$ ipython --no-banner

In [1]: import numpy as np

In [2]: np.set_printoptions(precision=1, suppress=True, linewidth=140, legacy="1.25")

In [3]: J = np.load("layer13.npy")

In [4]: J
Out[4]: 
array([[ 0,  0,  0],
       [ 0,  0,  0],
       [ 0,  0,  9],
       [ 0,  0,  0],
       [10,  0, 23],
       [ 0,  0,  2],
       [ 0,  0,  0],
       [10,  0, 23],
       [ 4,  0, 16],
       [ 0,  0,  0],
       [ 0,  0,  0],
       [ 0,  0,  2]])

In [5]: def softmax(z):
   ...:     e = np.exp(z - z.max(axis=-1, keepdims=True))
   ...:     return e / e.sum(axis=-1, keepdims=True)
   ...: 

In [6]: softmax(J).sum(axis=1)
Out[6]: array([1., 1., 1., 1., 1., 1., 1., 1., 1., 1., 1., 1.])

In [7]: softmax(J[9])
Out[7]: array([0.3, 0.3, 0.3])

In [8]: softmax(10 * J[9])
Out[8]: array([0.3, 0.3, 0.3])

In [9]: att = J @ J.T / np.sqrt(3)

In [10]: np.round(softmax(att + np.triu(np.full(att.shape, -np.inf), 1)), 1) + 0
Out[10]: 
array([[1. , 0. , 0. , 0. , 0. , 0. , 0. , 0. , 0. , 0. , 0. , 0. ],
       [0.5, 0.5, 0. , 0. , 0. , 0. , 0. , 0. , 0. , 0. , 0. , 0. ],
       [0. , 0. , 1. , 0. , 0. , 0. , 0. , 0. , 0. , 0. , 0. , 0. ],
       [0.2, 0.2, 0.2, 0.2, 0. , 0. , 0. , 0. , 0. , 0. , 0. , 0. ],
       [0. , 0. , 0. , 0. , 1. , 0. , 0. , 0. , 0. , 0. , 0. , 0. ],
       [0. , 0. , 0. , 0. , 1. , 0. , 0. , 0. , 0. , 0. , 0. , 0. ],
       [0.1, 0.1, 0.1, 0.1, 0.1, 0.1, 0.1, 0. , 0. , 0. , 0. , 0. ],
       [0. , 0. , 0. , 0. , 0.5, 0. , 0. , 0.5, 0. , 0. , 0. , 0. ],
       [0. , 0. , 0. , 0. , 0.5, 0. , 0. , 0.5, 0. , 0. , 0. , 0. ],
       [0.1, 0.1, 0.1, 0.1, 0.1, 0.1, 0.1, 0.1, 0.1, 0.1, 0. , 0. ],
       [0.1, 0.1, 0.1, 0.1, 0.1, 0.1, 0.1, 0.1, 0.1, 0.1, 0.1, 0. ],
       [0. , 0. , 0. , 0. , 0.5, 0. , 0. , 0.5, 0. , 0. , 0. , 0. ]])

In [11]: softmax(att).round(6).argmax(axis=1)
Out[11]: array([0, 0, 4, 0, 4, 4, 0, 4, 4, 0, 0, 4])

In [12]: arr = np.load("sample18.npy")

In [13]: arr
Out[13]: 
array([[2, 2, 2],
       [2, 4, 4],
       [2, 4, 6]])

In [14]: # symmetric

In [15]: low = np.linalg.cholesky(arr)

In [16]: low @ low.T
Out[16]: 
array([[2., 2., 2.],
       [2., 4., 4.],
       [2., 4., 6.]])

In [17]: np.diag(low) ** 2
Out[17]: array([2., 2., 2.])

In [18]: low
Out[18]: 
array([[1.4, 0. , 0. ],
       [1.4, 1.4, 0. ],
       [1.4, 1.4, 1.4]])

In [19]: arr / np.sqrt(np.outer(np.diag(arr), np.diag(arr)))
Out[19]: 
array([[1. , 0.7, 0.6],
       [0.7, 1. , 0.8],
       [0.6, 0.8, 1. ]])

In [20]: W1 = np.array([[0, 2], [0, 2], [1, 0]])

In [21]: c = np.array([2, 0])

In [22]: act = np.maximum(low @ W1 + c, 0)

In [23]: act
Out[23]: 
array([[2. , 2.8],
       [2. , 5.7],
       [3.4, 5.7]])

In [24]: np.linalg.matrix_rank(act)
Out[24]: 2

In [25]: basis = np.array([[4, 5], [4, 0]])

In [26]: W1 @ basis
Out[26]: 
array([[8, 0],
       [8, 0],
       [4, 5]])

In [27]: hat = np.triu(np.array([[1, -1, 2], [-2, -1, 2], [-1, 1, -1]]), 1) + np.eye(3)

In [28]: M2 = hat @ arr @ np.linalg.inv(hat)

In [29]: M2
Out[29]: 
array([[  4.,  10., -18.],
       [  6.,  18., -32.],
       [  2.,   6., -10.]])

In [30]: np.trace(M2), np.trace(arr)
Out[30]: (12.0, 12)

In [31]: round(float(np.linalg.det(M2)), 1)
Out[31]: 8.0

In [32]: np.poly(M2)
Out[32]: array([  1., -12.,  20.,  -8.])

In [33]: ev, evecs = np.linalg.eigh(arr)

In [34]: x = np.array([0, -2, 1])

In [35]: x @ arr @ x / (x @ x), round(float(ev[0]), 1), round(float(ev[-1]), 1)
Out[35]: (1.2, 0.6, 10.1)

In [36]: (np.sign(evecs[:, -1].round(6)) == np.sign(evecs[0, -1].round(6))).astype(int)
Out[36]: array([1, 1, 1])

In [37]: evecs * np.sqrt(ev) @ evecs.T
Out[37]: 
array([[1.2, 0.5, 0.4],
       [0.5, 1.7, 1. ],
       [0.4, 1. , 2.2]])

In [38]: np.round(np.trace(np.linalg.pinv(J) @ J), 1)
Out[38]: 2.0

In [39]: np.linalg.lstsq(J[:-1].T, J[-1])[2]
Out[39]: 2

In [40]: mat = np.load("dump.npy")

In [41]: mat
Out[41]: 
array([[0, 0, 3, 1],
       [1, 0, 0, 3],
       [3, 1, 0, 0],
       [0, 3, 1, 0]])

In [42]: x = np.array([1, 3, -3, 0])

In [43]: y = mat @ x

In [44]: c, lr = np.zeros(4), 1 / np.linalg.norm(mat, 2) ** 2

In [45]: for i in range(3):
    ...:     c -= lr * mat.T @ (mat @ c - y)
    ...:     if i % 1 == 0: print(i, round(np.linalg.norm(mat @ c - y), 1))
    ...: 
0 5.6
1 3.2
2 2.2

In [46]: round(np.linalg.cond(mat), 1)
Out[46]: 2.0

In [47]: ang = np.radians(15)

In [48]: Rm = np.eye(3)

In [49]: Rm[0, 0] = Rm[2, 2] = np.cos(ang)

In [50]: Rm[0, 2], Rm[2, 0] = -np.sin(ang), np.sin(ang)

In [51]: Rm
Out[51]: 
array([[ 1. ,  0. , -0.3],
       [ 0. ,  1. ,  0. ],
       [ 0.3,  0. ,  1. ]])

In [52]: M2 = arr @ Rm.T

In [53]: M2
Out[53]: 
array([[1.4, 2. , 2.4],
       [0.9, 4. , 4.4],
       [0.4, 4. , 6.3]])

In [54]: np.abs(M2 - arr).max(axis=0)
Out[54]: array([1.6, 0. , 0.4])

In [55]: np.linalg.svd(arr, compute_uv=False), np.linalg.svd(M2, compute_uv=False)
Out[55]: (array([10.1,  1.3,  0.6]), array([10.1,  1.3,  0.6]))

In [56]: q = mat.astype(float).copy()

In [57]: for j in range(4):
    ...:     q[:, j] -= q[:, :j] @ (q[:, :j].T @ q[:, j])
    ...:     q[:, j] /= np.linalg.norm(q[:, j])
    ...: 

In [58]: q.round(1) + 0
Out[58]: 
array([[ 0. ,  0. ,  1. ,  0. ],
       [ 0.3, -0.1,  0. ,  0.9],
       [ 0.9,  0. ,  0. , -0.3],
       [ 0. ,  1. ,  0. ,  0.1]])

In [59]: np.round(q.T @ q, 1) + 0
Out[59]: 
array([[1., 0., 0., 0.],
       [0., 1., 0., 0.],
       [0., 0., 1., 0.],
       [0., 0., 0., 1.]])

In [60]: m1 = np.array([[0.0, 0.0, 0.0, 0.0],
    ...:     [-3.0, -3.0, 0.0, 0.0],
    ...:     [0.0, 0.0, 6.0, -5.0],
    ...:     [0.0, 0.0, -1.0, -6.0]])

In [61]: m1
Out[61]: 
array([[ 0.,  0.,  0.,  0.],
       [-3., -3.,  0.,  0.],
       [ 0.,  0.,  6., -5.],
       [ 0.,  0., -1., -6.]])

In [62]: # columns 0 and 1 are equal

In [63]: rk = np.linalg.matrix_rank(m1)

In [64]: rk
Out[64]: 3

In [65]: null = np.linalg.svd(m1)[2][rk:].T

In [66]: m1 @ null
Out[66]: 
array([[0.],
       [0.],
       [0.],
       [0.]])

In [67]: [int(np.linalg.matrix_rank(np.delete(m1, i, axis=0))) for i in range(4)]
Out[67]: [3, 2, 2, 2]

In [68]: null @ null.T
Out[68]: 
array([[ 0.5, -0.5,  0. ,  0. ],
       [-0.5,  0.5,  0. ,  0. ],
       [ 0. ,  0. ,  0. ,  0. ],
       [ 0. ,  0. ,  0. ,  0. ]])

In [69]: np.allclose(m1 @ null, 0)
Out[69]: True

In [70]: [int(np.linalg.matrix_rank(m1[:i])) for i in range(1, len(m1) + 1)]
Out[70]: [0, 1, 2, 3]

In [71]: null[:, 0] / null[np.abs(null[:, 0]).round(6).argmax(), 0]
Out[71]: array([ 1., -1., -0., -0.])

In [72]: null.shape
Out[72]: (4, 1)

In [73]: [int(np.linalg.matrix_rank(m1[:, :j + 1])) for j in range(4)]
Out[73]: [1, 1, 2, 3]

In [74]: np.linalg.eigvals(m1)
Out[74]: array([-6.4,  6.4, -3. ,  0. ])

In [75]: np.round(np.linalg.det(m1[::-1]), 1)
Out[75]: 0.0

In [76]: round(np.linalg.eigvals(m1).sum().real, 1)
Out[76]: -3.0

In [77]: np.einsum("ii->", m1)
Out[77]: -3.0

In [78]: E = np.array([[0.0, 3.0, -5.0, 0.0],
    ...:     [3.0, 0.0, 0.0, 0.0],
    ...:     [-5.0, 0.0, 0.0, 0.0],
    ...:     [0.0, 0.0, 0.0, 0.0]])

In [79]: ev, evecs = np.linalg.eigh(E)

In [80]: x = np.array([-2, -2, -1, 0])

In [81]: x @ E @ x
Out[81]: 4.0

In [82]: evecs * np.maximum(ev, 0) @ evecs.T
Out[82]: 
array([[ 2.9,  1.5, -2.5,  0. ],
       [ 1.5,  0.8, -1.3,  0. ],
       [-2.5, -1.3,  2.1,  0. ],
       [ 0. ,  0. ,  0. ,  0. ]])

In [83]: np.abs(E).sum(axis=1).max(), round(float(np.abs(ev).max()), 1)
Out[83]: (8.0, 5.8)

In [84]: (np.sign(evecs[:, -1].round(6)) == np.sign(evecs[0, -1].round(6))).astype(int)
Out[84]: array([1, 1, 0, 0])

In [85]: M = np.array([[-10, -25], [6, 15], [-10, -25], [8, 20]])

In [86]: U, sig, VT = np.linalg.svd(M)

In [87]: evecs = VT[:(sig > 1e-8).sum()]

In [88]: rng = np.random.default_rng(74)

In [89]: x = M[1] + 2 * M[3] + rng.integers(2) * np.eye(2)[0]

In [90]: x
Out[90]: array([22., 55.])

In [91]: evecs.T @ evecs
Out[91]: 
array([[0.1, 0.3],
       [0.3, 0.9]])

In [92]: np.linalg.matrix_rank(np.vstack([M, x]))
Out[92]: 1

In [93]: np.round(np.linalg.norm(x - evecs.T @ evecs @ x), 1)
Out[93]: 0.0

In [94]: data = np.load("x.npy")

In [95]: data
Out[95]: 
array([[5., 1., 0.],
       [0., 5., 1.],
       [0., 0., 5.]])

In [96]: np.linalg.matrix_rank(data - data[0, 0] * np.eye(3))
Out[96]: 2

In [97]: [int(np.linalg.matrix_rank(np.linalg.matrix_power(data, p))) for p in range(1, 4)]
Out[97]: [3, 3, 3]

In [98]: np.linalg.matrix_power(data - np.diag(np.diag(data)), 3)
Out[98]: 
array([[0., 0., 0.],
       [0., 0., 0.],
       [0., 0., 0.]])

In [99]: M2 = np.array([[0, 1], [2, 2]])

In [100]: basis = np.kron(M2, data)

In [101]: round(np.linalg.norm(basis, 2), 1), round(np.linalg.norm(M2, 2) * np.linalg.norm(data, 2), 1)
Out[101]: (16.7, 16.7)

In [102]: np.poly(data)
Out[102]: array([   1.,  -15.,   75., -125.])

In [103]: np.linalg.eigvals(data)
Out[103]: array([5., 5., 5.])

In [104]: round(np.linalg.det(2 * data), 1), round(np.linalg.det(data), 1)
Out[104]: (1000.0, 125.0)

In [105]: np.einsum("ii->", data)
Out[105]: 15.0

In [106]: np.round(np.linalg.det(data[::-1]), 1)
Out[106]: -125.0
